In [1]: import numpy as np

In [2]: import numpy.linalg as la

In [3]: np.set_printoptions(precision=2, suppress=True, linewidth=100)

In [4]: rd = lambda a: np.round(a, 2) + 0

In [5]: u = np.array([1, 2, 1, 0, 0])

In [6]: r1 = np.array([3, 3, 1, 0, 0, 1, 1, 1, -5])

In [7]: J = np.outer(u, r1)

In [8]: J
Out[8]: 
array([[  3,   3,   1,   0,   0,   1,   1,   1,  -5],
       [  6,   6,   2,   0,   0,   2,   2,   2, -10],
       [  3,   3,   1,   0,   0,   1,   1,   1,  -5],
       [  0,   0,   0,   0,   0,   0,   0,   0,   0],
       [  0,   0,   0,   0,   0,   0,   0,   0,   0]])

In [9]: Uu, sig, VT = la.svd(J)

In [10]: rd(sig)
Out[10]: array([16.79,  0.  ,  0.  ,  0.  ,  0.  ])

In [11]: M2 = Uu[:, :1] @ np.diag(sig[:1]) @ VT[:1]

In [12]: rd(np.abs(J - M2).max())
Out[12]: np.float64(0.0)

In [13]: rd(M2)
Out[13]: 
array([[  3.,   3.,   1.,   0.,   0.,   1.,   1.,   1.,  -5.],
       [  6.,   6.,   2.,   0.,   0.,   2.,   2.,   2., -10.],
       [  3.,   3.,   1.,   0.,   0.,   1.,   1.,   1.,  -5.],
       [  0.,   0.,   0.,   0.,   0.,   0.,   0.,   0.,   0.],
       [  0.,   0.,   0.,   0.,   0.,   0.,   0.,   0.,   0.]])

In [14]: Uu, sig, VT = la.svd(M2)

In [15]: evecs = VT[:(sig > 1e-8).sum()]

In [16]: rng = np.random.default_rng(183)

In [17]: vec = M2[0] + 5 * M2[1] + rng.integers(2) * np.eye(9)[7]

In [18]: rd(vec)
Out[18]: array([ 33.,  33.,  11.,   0.,   0.,  11.,  11.,  12., -55.])

In [19]: rd(evecs.T @ evecs)
Out[19]: 
array([[ 0.19,  0.19,  0.06,  0.  ,  0.  ,  0.06,  0.06,  0.06, -0.32],
       [ 0.19,  0.19,  0.06,  0.  ,  0.  ,  0.06,  0.06,  0.06, -0.32],
       [ 0.06,  0.06,  0.02,  0.  ,  0.  ,  0.02,  0.02,  0.02, -0.11],
       [ 0.  ,  0.  ,  0.  ,  0.  ,  0.  ,  0.  ,  0.  ,  0.  ,  0.  ],
       [ 0.  ,  0.  ,  0.  ,  0.  ,  0.  ,  0.  ,  0.  ,  0.  ,  0.  ],
       [ 0.06,  0.06,  0.02,  0.  ,  0.  ,  0.02,  0.02,  0.02, -0.11],
       [ 0.06,  0.06,  0.02,  0.  ,  0.  ,  0.02,  0.02,  0.02, -0.11],
       [ 0.06,  0.06,  0.02,  0.  ,  0.  ,  0.02,  0.02,  0.02, -0.11],
       [-0.32, -0.32, -0.11,  0.  ,  0.  , -0.11, -0.11, -0.11,  0.53]])

In [20]: np.allclose(evecs.T @ evecs @ vec, vec)
Out[20]: False

In [21]: mat = np.load("sample13.npy")

In [22]: mat
Out[22]: 
array([[ 1,  0,  0,  0,  0,  0,  0],
       [ 2,  1,  0,  0,  0,  0,  0],
       [ 2, -2,  1,  0,  0,  0,  0],
       [ 1,  3, -3,  1,  0,  0,  0],
       [-3, -3, -2, -1,  1,  0,  0],
       [ 2,  3,  3,  1, -3,  1,  0],
       [ 0,  3, -2,  2, -1, -3,  1]])

In [23]: labels = rng.permutation(7)

In [24]: labels
Out[24]: array([1, 3, 5, 0, 2, 6, 4])

In [25]: M2 = mat[labels][:, labels]

In [26]: np.allclose(M2, mat)
Out[26]: False

In [27]: np.diag(M2)
Out[27]: array([1, 1, 1, 1, 1, 1, 1])

In [28]: rd(la.det(M2)), rd(la.det(mat[labels]))
Out[28]: (np.float64(1.0), np.float64(-1.0))

In [29]: np.trace(M2)
Out[29]: np.int64(7)

In [30]: M2
Out[30]: 
array([[ 1,  0,  0,  2,  0,  0,  0],
       [ 3,  1,  0,  1, -3,  0,  0],
       [ 3,  1,  1,  2,  3,  0, -3],
       [ 0,  0,  0,  1,  0,  0,  0],
       [-2,  0,  0,  2,  1,  0,  0],
       [ 3,  2, -3,  0, -2,  1, -1],
       [-3, -1,  0, -3, -2,  0,  1]])

In [31]: X = np.loadtxt("w.csv", delimiter=",")

In [32]: X
Out[32]: 
array([[ 7.16, -7.34,  0.92, -0.22,  2.05, -4.59],
       [ 0.59, -1.61,  3.01,  0.18,  1.02,  1.59],
       [-4.6 ,  4.38,  0.38,  0.2 , -0.98,  3.59],
       [-7.8 ,  8.99, -3.91, -0.02, -2.98,  2.99],
       [ 1.72, -0.62, -3.21, -0.3 , -0.51, -3.41],
       [-4.3 ,  3.62,  1.88,  0.28, -0.5 ,  4.36],
       [-2.28,  2.17,  0.2 ,  0.12, -0.51,  1.8 ],
       [ 4.62, -4.42, -0.38, -0.2 ,  1.02, -3.58],
       [-5.77,  7.59, -5.61, -0.2 , -3.01,  0.41],
       [ 2.89, -3.79,  2.84,  0.09,  1.54, -0.23],
       [-3.19,  4.64, -4.31, -0.2 , -2.  , -0.6 ],
       [-0.92,  2.43, -4.5 , -0.29, -1.5 , -2.4 ],
       [-6.89,  6.65,  0.59,  0.26, -1.49,  5.38],
       [ 0.31, -0.81,  1.47,  0.1 ,  0.54,  0.8 ],
       [-4.58,  4.41,  0.41,  0.21, -0.95,  3.58],
       [ 4.59, -4.41, -0.39, -0.21,  0.98, -3.61],
       [-7.17,  7.37, -0.87,  0.22, -2.  ,  4.63],
       [-0.58,  1.58, -3.  , -0.22, -1.03, -1.61],
       [-7.83,  9.  , -3.91, -0.03, -2.98,  2.97],
       [ 4.6 , -4.38, -0.37, -0.2 ,  0.94, -3.59],
       [-6.94,  6.6 ,  0.61,  0.31, -1.48,  5.38],
       [ 7.8 , -8.97,  3.88,  0.  ,  2.99, -2.96]])

In [33]: cov = np.cov(X, rowvar=False)

In [34]: rd(X.std(axis=0))
Out[34]: array([4.91, 5.26, 2.63, 0.2 , 1.65, 3.25])

In [35]: vec = np.array([2, 3, 1, 2, 2, 2])

In [36]: y = X @ vec

In [37]: rd(la.lstsq(X, y)[0])
Out[37]: array([2., 3., 1., 2., 2., 2.])

In [38]: rd(la.solve(X.T @ X, X.T @ y))
Out[38]: array([2., 3., 1., 2., 2., 2.])

In [39]: y = y + 0.05 * rng.normal(size=22)

In [40]: rd(y)
Out[40]: 
array([-12.4 ,   4.84,  10.02,   7.4 , -10.06,  12.46,   4.92,  -9.92,  -0.02,   0.05,  -2.31,
        -7.38,  15.15,   2.57,  10.12, -10.11,  12.58,  -5.19,   7.28, -10.02,  15.03,  -7.38])

In [41]: b, *_ = la.lstsq(X, y)

In [42]: rd(b)
Out[42]: array([2.37, 3.42, 1.26, 2.79, 1.8 , 1.83])

In [43]: rd(la.norm(y - X @ b))
Out[43]: np.float64(0.24)

In [44]: rd(X.T @ (y - X @ b))
Out[44]: array([0., 0., 0., 0., 0., 0.])

In [45]: dist = la.norm(X[:, None] - X[None], axis=-1)

In [46]: np.unravel_index(dist.round(6).argmax(), dist.shape)
Out[46]: (np.int64(18), np.int64(21))

In [47]: dist[6].round(6).argsort(kind="stable")[:4]
Out[47]: array([ 6, 14,  2,  5])

In [48]: (dist + 1e9 * np.eye(22)).round(6).argmin(axis=1)
Out[48]: array([21, 13, 14, 18, 17, 14, 14, 15,  3,  1, 11, 17, 20,  1,  2, 19, 12, 11,  3, 15, 12,  0])

In [49]: M2 = np.c_[X[:, :1] @ np.array([[-5]]), np.array([0, -3, 0, -3, 3, 0, -1, -2, 1, 2, 0, 3, -2, 2, 1, 1, -2, 2, -1, -2, -2, 1])]

In [50]: rd(M2)
Out[50]: 
array([[-35.8 ,   0.  ],
       [ -2.95,  -3.  ],
       [ 23.  ,   0.  ],
       [ 39.  ,  -3.  ],
       [ -8.6 ,   3.  ],
       [ 21.5 ,   0.  ],
       [ 11.4 ,  -1.  ],
       [-23.1 ,  -2.  ],
       [ 28.85,   1.  ],
       [-14.45,   2.  ],
       [ 15.95,   0.  ],
       [  4.6 ,   3.  ],
       [ 34.45,  -2.  ],
       [ -1.55,   2.  ],
       [ 22.9 ,   1.  ],
       [-22.95,   1.  ],
       [ 35.85,  -2.  ],
       [  2.9 ,   2.  ],
       [ 39.15,  -1.  ],
       [-23.  ,  -2.  ],
       [ 34.7 ,  -2.  ],
       [-39.  ,   1.  ]])

In [51]: rd(la.norm(la.qr(X)[0].T @ M2, axis=0) ** 2 / ((M2 ** 2).sum(axis=0) + 1e-12))
Out[51]: array([1.  , 0.29])

In [52]: Uu, sig, VT = la.svd(X)

In [53]: rd(sig)
Out[53]: array([38.49, 14.43,  0.14,  0.09,  0.08,  0.06])

In [54]: np.argmax(sig[:-1] / (sig[1:] + 1e-6)) + 1
Out[54]: np.int64(2)

In [55]: M2 = Uu[:, :2] @ np.diag(sig[:2]) @ VT[:2]

In [56]: rd(la.norm(X - M2, 2)), rd(sig[2])
Out[56]: (np.float64(0.14), np.float64(0.14))

In [57]: rd(np.abs(X - M2).max())
Out[57]: np.float64(0.07)

In [58]: la.matrix_rank(X, rtol=0.05)
Out[58]: np.int64(2)

In [59]: la.matrix_rank(M2)
Out[59]: np.int64(2)

In [60]: F = np.tril(np.array([[-1, -2, -2, 2], [-1, 3, 3, 0], [2, 2, 1, 1], [-1, 2, -3, -2]]), -1) + np.eye(4, dtype=int)

In [61]: F
Out[61]: 
array([[ 1,  0,  0,  0],
       [-1,  1,  0,  0],
       [ 2,  2,  1,  0],
       [-1,  2, -3,  1]])

In [62]: # triangular

In [63]: q, evecs = la.qr(F[:, :3])[0], la.qr(F[:, 3:])[0]

In [64]: sig = la.svd(q.T @ evecs, compute_uv=False)

In [65]: (sig > 0.9).sum()
Out[65]: np.int64(1)

In [66]: rd(la.norm(q @ q.T - evecs @ evecs.T, 2))
Out[66]: np.float64(1.0)

In [67]: blk = np.stack([F, 2 * F, F[::-1]])

In [68]: blk.sum(axis=0)
Out[68]: 
array([[ 2,  2, -3,  1],
       [-1,  5,  1,  0],
       [ 5,  7,  3,  0],
       [-2,  6, -9,  3]])

In [69]: la.matrix_rank(blk)
Out[69]: array([4, 4, 4])

In [70]: rd(la.det(blk))
Out[70]: array([ 1., 16.,  1.])

In [71]: Uu, sig, VT = la.svd(F)

In [72]: rd(sig)
Out[72]: array([3.99, 3.04, 1.34, 0.06])

In [73]: np.argmax(sig[:-1] / (sig[1:] + 1e-6)) + 1
Out[73]: np.int64(3)

In [74]: M2 = Uu[:, :3] @ np.diag(sig[:3]) @ VT[:3]

In [75]: rd(la.norm(F - M2) / la.norm(F))
Out[75]: np.float64(0.01)

In [76]: rd(la.norm(F - M2, 2)), rd(sig[3])
Out[76]: (np.float64(0.06), np.float64(0.06))

In [77]: rd(la.eigvals(F).sum().real)
Out[77]: np.float64(4.0)

In [78]: np.poly(F)
Out[78]: array([ 1., -4.,  6., -4.,  1.])

In [79]: rd(la.det(2 * F)), rd(la.det(F))
Out[79]: (np.float64(16.0), np.float64(1.0))

In [80]: rd(la.det(F[::-1]))
Out[80]: np.float64(1.0)

In [81]: rd(la.det(F.T))
Out[81]: np.float64(1.0)

In [82]: rd(np.sort(np.abs(la.eigvals(F))))
Out[82]: array([1., 1., 1., 1.])

In [83]: la.determinant(F)
AttributeError: module 'numpy.linalg' has no attribute 'determinant'


In [84]: (F - F.T) / 2
Out[84]: 
array([[ 0. ,  0.5, -1. ,  0.5],
       [-0.5,  0. , -1. , -1. ],
       [ 1. ,  1. ,  0. ,  1.5],
       [-0.5,  1. , -1.5,  0. ]])

In [85]: M = np.loadtxt("layer5.csv", delimiter=",")

In [86]: M
Out[86]: 
array([[ 1.2 ,  0.48, -1.11],
       [-0.27,  0.05,  0.46],
       [ 0.78,  0.47, -0.58],
       [-0.16, -0.2 ,  0.14],
       [ 0.56,  0.24, -0.53],
       [ 0.29,  0.18, -0.29],
       [ 0.91,  0.46, -0.57],
       [-0.51, -0.45,  0.17],
       [-0.17, -0.29, -0.07],
       [ 0.1 , -0.05, -0.2 ],
       [ 1.04,  0.47, -0.87]])

In [87]: Ac = M - M.mean(axis=0)

In [88]: Uu, sig, VT = la.svd(Ac, full_matrices=False)

In [89]: np.searchsorted(np.cumsum(sig ** 2) / (sig ** 2).sum(), 0.9) + 1
Out[89]: np.int64(1)

In [90]: (np.sign(Uu[:, 0]) == np.sign(Uu[0, 0])).astype(int)
Out[90]: array([1, 0, 1, 0, 1, 0, 1, 0, 0, 0, 1])

In [91]: rd(sig ** 2 / (sig ** 2).sum())
Out[91]: array([0.95, 0.05, 0.  ])

In [92]: np.abs(VT[0]).argmax()
Out[92]: np.int64(0)

In [93]: rd(sig)
Out[93]: array([2.55, 0.56, 0.12])

In [94]: rd(np.abs(VT[-1]))
Out[94]: array([0.67, 0.59, 0.46])

In [95]: C = M[[10, 4]].astype(float)

In [96]: for _ in range(3):
    ...:     labels = la.norm(M[:, None] - C, axis=-1).argmin(axis=1)
    ...:     C = np.array([M[labels == j].mean(axis=0) for j in range(2)])
    ...: 

In [97]: labels
Out[97]: array([0, 1, 0, 1, 0, 1, 0, 1, 1, 1, 0])

In [98]: np.bincount(labels)
Out[98]: array([5, 6])

In [99]: rd(C)
Out[99]: 
array([[ 0.9 ,  0.42, -0.73],
       [-0.12, -0.13,  0.04]])

In [100]: w, evecs = la.eig(F)

In [101]: rd(np.sort(la.eigvals(F @ F)))
Out[101]: array([1., 1., 1., 1.])

In [102]: F @ evecs[:, 0] - w[0] * evecs[:, 0]
Out[102]: array([0., 0., 0., 0.])

In [103]: rd(np.sort(la.eigvals(F.T)))
Out[103]: array([1., 1., 1., 1.])

In [104]: def softmax(z):
     ...:     e = np.exp(z - z.max(axis=-1, keepdims=True))
     ...:     return e / e.sum(axis=-1, keepdims=True)
     ...: 

In [105]: rd(softmax(M).sum(axis=1))
Out[105]: array([1., 1., 1., 1., 1., 1., 1., 1., 1., 1., 1.])

In [106]: rd(softmax(10 * M[1]))
Out[106]: array([0.  , 0.02, 0.98])

In [107]: S = M @ M.T / np.sqrt(3)

In [108]: rd(softmax(S + np.triu(np.full(S.shape, -np.inf), 1)))
Out[108]: 
array([[1.  , 0.  , 0.  , 0.  , 0.  , 0.  , 0.  , 0.  , 0.  , 0.  , 0.  ],
       [0.35, 0.65, 0.  , 0.  , 0.  , 0.  , 0.  , 0.  , 0.  , 0.  , 0.  ],
       [0.51, 0.14, 0.35, 0.  , 0.  , 0.  , 0.  , 0.  , 0.  , 0.  , 0.  ],
       [0.21, 0.28, 0.23, 0.28, 0.  , 0.  , 0.  , 0.  , 0.  , 0.  , 0.  ],
       [0.32, 0.11, 0.23, 0.13, 0.21, 0.  , 0.  , 0.  , 0.  , 0.  , 0.  ],
       [0.22, 0.13, 0.19, 0.13, 0.17, 0.16, 0.  , 0.  , 0.  , 0.  , 0.  ],
       [0.26, 0.06, 0.17, 0.07, 0.14, 0.11, 0.18, 0.  , 0.  , 0.  , 0.  ],
       [0.08, 0.16, 0.09, 0.16, 0.11, 0.12, 0.09, 0.19, 0.  , 0.  , 0.  ],
       [0.1 , 0.11, 0.1 , 0.12, 0.11, 0.11, 0.1 , 0.13, 0.12, 0.  , 0.  ],
       [0.11, 0.09, 0.11, 0.09, 0.1 , 0.1 , 0.11, 0.09, 0.1 , 0.1 , 0.  ],
       [0.21, 0.03, 0.12, 0.04, 0.1 , 0.07, 0.13, 0.03, 0.04, 0.06, 0.16]])

In [109]: rd(softmax(S))
Out[109]: 
array([[0.23, 0.03, 0.12, 0.03, 0.1 , 0.07, 0.13, 0.02, 0.04, 0.05, 0.18],
       [0.06, 0.12, 0.08, 0.11, 0.08, 0.09, 0.08, 0.11, 0.1 , 0.09, 0.07],
       [0.17, 0.05, 0.12, 0.05, 0.1 , 0.08, 0.13, 0.04, 0.05, 0.07, 0.15],
       [0.08, 0.1 , 0.08, 0.1 , 0.09, 0.09, 0.08, 0.11, 0.1 , 0.1 , 0.08],
       [0.15, 0.05, 0.11, 0.06, 0.1 , 0.08, 0.12, 0.05, 0.06, 0.07, 0.13],
       [0.12, 0.07, 0.1 , 0.07, 0.1 , 0.09, 0.11, 0.07, 0.08, 0.08, 0.11],
       [0.18, 0.04, 0.12, 0.05, 0.1 , 0.08, 0.13, 0.04, 0.05, 0.06, 0.15],
       [0.06, 0.11, 0.07, 0.12, 0.08, 0.09, 0.07, 0.14, 0.12, 0.1 , 0.06],
       [0.08, 0.09, 0.08, 0.1 , 0.09, 0.09, 0.08, 0.11, 0.1 , 0.1 , 0.08],
       [0.1 , 0.08, 0.09, 0.08, 0.09, 0.09, 0.1 , 0.08, 0.09, 0.09, 0.1 ],
       [0.21, 0.03, 0.12, 0.04, 0.1 , 0.07, 0.13, 0.03, 0.04, 0.06, 0.16]])
